>>> import numpy as np
>>> from numpy import linalg as LA
>>> np.set_printoptions(precision=2, suppress=True, linewidth=200, floatmode="fixed")
>>> rnd = lambda a: np.round(a, 2) + 0
>>> m1 = np.loadtxt("layer18.csv", delimiter=",")
>>> m1
array([[8.00, 0.00, 0.00],
       [4.00, 0.00, 0.00],
       [0.00, 6.00, 1.00]])
>>> # triangular
>>> [int(LA.matrix_rank(LA.matrix_power(m1, p))) for p in range(1, 4)]
[2, 2, 2]
>>> m1 @ m1
array([[64.00,  0.00,  0.00],
       [32.00,  0.00,  0.00],
       [24.00,  6.00,  1.00]])
>>> rnd(np.sort(LA.eigvals(m1)))
array([0.00, 1.00, 8.00])
>>> Uu, sigma, VT = LA.svd(m1)
>>> np.argmax(sigma[:-1] / (sigma[1:] + 1e-6)) + 1
np.int64(2)
>>> A2 = Uu[:, :2] @ np.diag(sigma[:2]) @ VT[:2]
>>> rnd(np.abs(m1 - A2).max())
np.float64(0.0)
>>> rnd(LA.norm(m1 - A2, 2)), sigma[2]
(np.float64(0.0), np.float64(0.0))
>>> LA.matrix_rank(m1, rtol=0.05)
np.int64(2)
>>> LA.matrix_rank(A2)
np.int64(2)
>>> arr = np.load("case18.npy")
>>> arr
array([[11,  6,  7,  6, 10,  6],
       [ 4,  2,  4,  2,  4,  2],
       [10,  5,  6,  5, 10,  5],
       [ 8,  6,  8,  4,  6,  4],
       [ 8,  5,  6,  3,  8,  3],
       [ 8,  3,  4,  5,  8,  5],
       [10,  5,  6,  5, 10,  5]])
>>> # row 6 repeats row 2
>>> Uu, sigma, VT = LA.svd(arr)
>>> np.argmax(sigma[:-1] / (sigma[1:] + 1e-6)) + 1
np.int64(4)
>>> rnd(sigma)
array([40.96,  4.37,  2.11,  1.05,  0.00,  0.00])
>>> A2 = Uu[:, :4] @ np.diag(sigma[:4]) @ VT[:4]
>>> rnd(LA.norm(arr - A2, 2)), rnd(sigma[4])
(np.float64(0.0), np.float64(0.0))
>>> rnd(LA.norm(arr - A2) / LA.norm(arr))
np.float64(0.0)
>>> LA.matrix_rank(A2)
np.int64(4)
>>> x = np.array([-7, -9, 9, -3, 1, -1])
>>> h1 = np.maximum(arr @ x, 0)
>>> arr.T @ h1
array([0, 0, 0, 0, 0, 0])
>>> np.maximum(arr @ (3 * x), 0)
array([0, 0, 0, 0, 0, 0, 0])
>>> rnd(np.tanh(arr @ x))
array([-1.00, -1.00, -1.00, -1.00, -1.00, -1.00, -1.00])
>>> np.maximum(arr @ x, 0) - np.maximum(-arr @ x, 0)
array([-82, -14, -71, -48, -51, -59, -71])
>>> np.flatnonzero(h1 > 1e-9)
array([], dtype=int64)
>>> data = np.loadtxt("out9.csv", delimiter=",")
>>> data
array([[-2.07, -1.48,  1.34, -0.60, -2.83, -2.85, -2.39],
       [-4.33, -1.81,  1.82, -0.86, -4.18, -4.28, -3.16],
       [ 2.12,  1.43, -1.70,  0.50,  2.31,  3.07,  2.37],
       [-2.81, -1.52,  0.81, -0.46, -2.96, -3.05, -2.21],
       [-2.85, -1.57,  1.50, -0.43, -2.69, -2.85, -2.09],
       [-3.98, -1.96,  2.50, -0.69, -4.06, -4.13, -3.38],
       [ 1.36,  0.53, -0.60,  0.59,  1.24,  1.70,  1.18],
       [ 0.21, -0.23, -0.12,  0.11, -0.21, -0.21,  0.03],
       [ 1.04,  0.63, -0.69,  0.51,  1.38,  1.18,  1.17],
       [ 3.72,  2.27, -2.03,  1.00,  4.55,  4.00,  3.82],
       [ 2.41,  1.54, -1.32,  0.25,  2.72,  2.78,  2.13],
       [-4.49, -2.67,  2.37, -0.69, -4.39, -4.94, -3.63],
       [-3.82, -2.32,  2.13, -1.21, -4.07, -4.19, -3.22],
       [-1.14, -0.71,  0.82, -0.42, -1.44, -1.86, -0.95],
       [ 3.68,  2.24, -1.67,  0.88,  4.12,  4.17,  3.86],
       [ 2.50,  2.21, -1.50,  0.21,  2.45,  3.45,  2.37],
       [ 1.56,  1.07, -0.59, -0.01,  0.90,  1.78,  1.03],
       [-0.06,  0.13, -0.04,  0.04,  0.15,  0.03,  0.50],
       [-3.69, -2.60,  2.10, -0.49, -4.14, -4.15, -3.25],
       [ 0.13, -0.03,  0.23, -0.21,  0.08, -0.06,  0.51],
       [-2.63, -1.24,  1.22, -0.09, -2.79, -2.81, -2.01],
       [ 1.17,  0.39, -0.90,  0.12,  1.51,  1.86,  1.45],
       [ 1.18,  0.84, -0.36,  0.00,  1.59,  1.64,  1.04],
       [-1.24, -0.59,  0.18,  0.39, -1.17, -1.19, -1.17],
       [-1.52, -0.73,  1.07, -0.45, -1.45, -1.28, -1.19],
       [-0.26, -0.11,  0.21,  0.25,  0.18,  0.17, -0.45]])
>>> dist = LA.norm(data[:, None] - data[None], axis=-1)
>>> LA.matrix_rank(dist ** 2)
np.int64(9)
>>> dist.mean(axis=1).argmax()
np.int64(9)
>>> dist[3].round(6).argsort(kind="stable")[:4]
array([ 3, 20,  4,  0])
>>> x = np.array([2, -3, 0, 3, 2, -2, 1])
>>> target = data @ x
>>> coef, lr = np.zeros(7), 1 / LA.norm(data, 2) ** 2
>>> for i in range(3):
...     coef -= lr * data.T @ (data @ coef - target)
...     if i % 1 == 0: print(i, round(LA.norm(data @ coef - target), 2))
... 
0 8.32
1 8.3
2 8.27
>>> rnd(coef)
array([ 0.34,  0.16, -0.17,  0.09,  0.37,  0.34,  0.29])
